In [1]: import numpy as np

In [2]: import numpy.linalg as la

In [3]: np.set_printoptions(precision=4, suppress=True, linewidth=120, floatmode="fixed")

In [4]: def tidy(a):
   ...:     return np.round(a, 4) + 0
   ...: 

In [5]: E = np.load("w.npy")

In [6]: E
Out[6]: 
array([[  1,   1,  -2,   0,   1,  -1,   0,   0,   1],
       [  2,  -1,  -3,  -2,   2,  -1,  -1,   1,   2],
       [  2,  -1,  -3,   0,   4,  -1,  -2,  -1,   0],
       [  1,  -3,  -5,   0,   6,   0,  -3,   0,  -1],
       [  3,  -4,  -5,  -2,   5,   0,  -4,  -1,  -2],
       [  4,  -5,  -3,  -3,   6,   2,  -5,  -1,   0],
       [  2,  -6,  -4,  -3,   5,   0,  -5,  -3,  -2],
       [  3,  -7,  -2,  -5,   7,  -2,  -7,  -5,  -1],
       [  2,  -6,  -2,  -4,   8,   0,  -5,  -6,  -3],
       [  2,  -7,  -3,  -3,   7,  -2,  -4,  -5,  -4],
       [  3,  -6,  -5,  -2,   7,   0,  -6,  -6,  -5],
       [  2,  -8,  -6,  -1,   8,   0,  -8,  -7,  -5],
       [  0,  -8,  -4,  -2,   8,  -2,  -9,  -8,  -6],
       [  1,  -7,  -4,   0,  10,  -1, -10,  -8,  -5],
       [  1,  -7,  -3,  -1,   9,   1, -10,  -7,  -7],
       [  0,  -9,  -2,  -2,   9,   2, -11,  -9,  -9],
       [ -2,  -9,  -3,  -4,   9,   3, -13,  -9,  -9],
       [  0,  -9,  -3,  -6,  10,   4, -11,  -8, -10],
       [  0,  -8,  -2,  -5,  12,   4, -11,  -9, -11],
       [  1,  -8,   0,  -3,  12,   3, -12,  -9, -13],
       [  2,  -9,  -1,  -1,  13,   2, -12,  -8, -13],
       [  3,  -9,  -2,   1,  15,   1, -11,  -9, -12],
       [  4,  -7,  -3,   0,  17,   0,  -9,  -9, -12],
       [  4,  -8,  -3,   1,  17,   0,  -9,  -7, -14],
       [  3,  -7,  -5,  -1,  17,   2, -10,  -9, -12],
       [  4,  -6,  -7,   0,  19,   0,  -8,  -8, -13],
       [  2,  -7,  -9,   2,  19,   2,  -9,  -6, -13],
       [  1,  -5,  -9,   1,  19,   2,  -7,  -5, -12],
       [  3,  -7,  -8,   0,  20,   4,  -9,  -7, -10],
       [  5,  -9,  -6,  -1,  20,   2,  -7,  -7, -12],
       [  6,  -7,  -5,  -1,  20,   0,  -6,  -8, -12],
       [  6,  -5,  -7,  -2,  18,  -1,  -8,  -7, -10],
       [  7,  -3,  -6,  -3,  18,  -2,  -6,  -5,  -9],
       [  8,  -4,  -8,  -2,  16,  -1,  -4,  -5,  -7],
       [  7,  -4, -10,  -1,  18,  -1,  -3,  -7,  -6],
       [  8,  -3,  -9,  -3,  20,   1,  -3,  -6,  -5]])

In [7]: W2 = E[[33, 1]].astype(float)

In [8]: for _ in range(4):
   ...:     idx = la.norm(E[:, None] - W2, axis=-1).argmin(axis=1)
   ...:     W2 = np.array([E[idx == j].mean(axis=0) for j in range(2)])
   ...: 

In [9]: idx
Out[9]: array([1, 1, 1, 1, 1, 1, 1, 1, 1, 1, 1, 0, 0, 0, 0, 0, 0, 0, 0, 0, 0, 0, 0, 0, 0, 0, 0, 0, 0, 0, 0, 0, 0, 0, 0, 0])

In [10]: np.abs(W2[1] - W2[0]).argmax()
Out[10]: np.int64(4)

In [11]: np.bincount(idx)
Out[11]: array([25, 11])

In [12]: tidy(W2[1] - W2[0])
Out[12]: array([-0.7673,  2.8291,  1.6364, -0.8218, -9.6473, -1.4545,  4.8218,  5.0255,  8.5164])
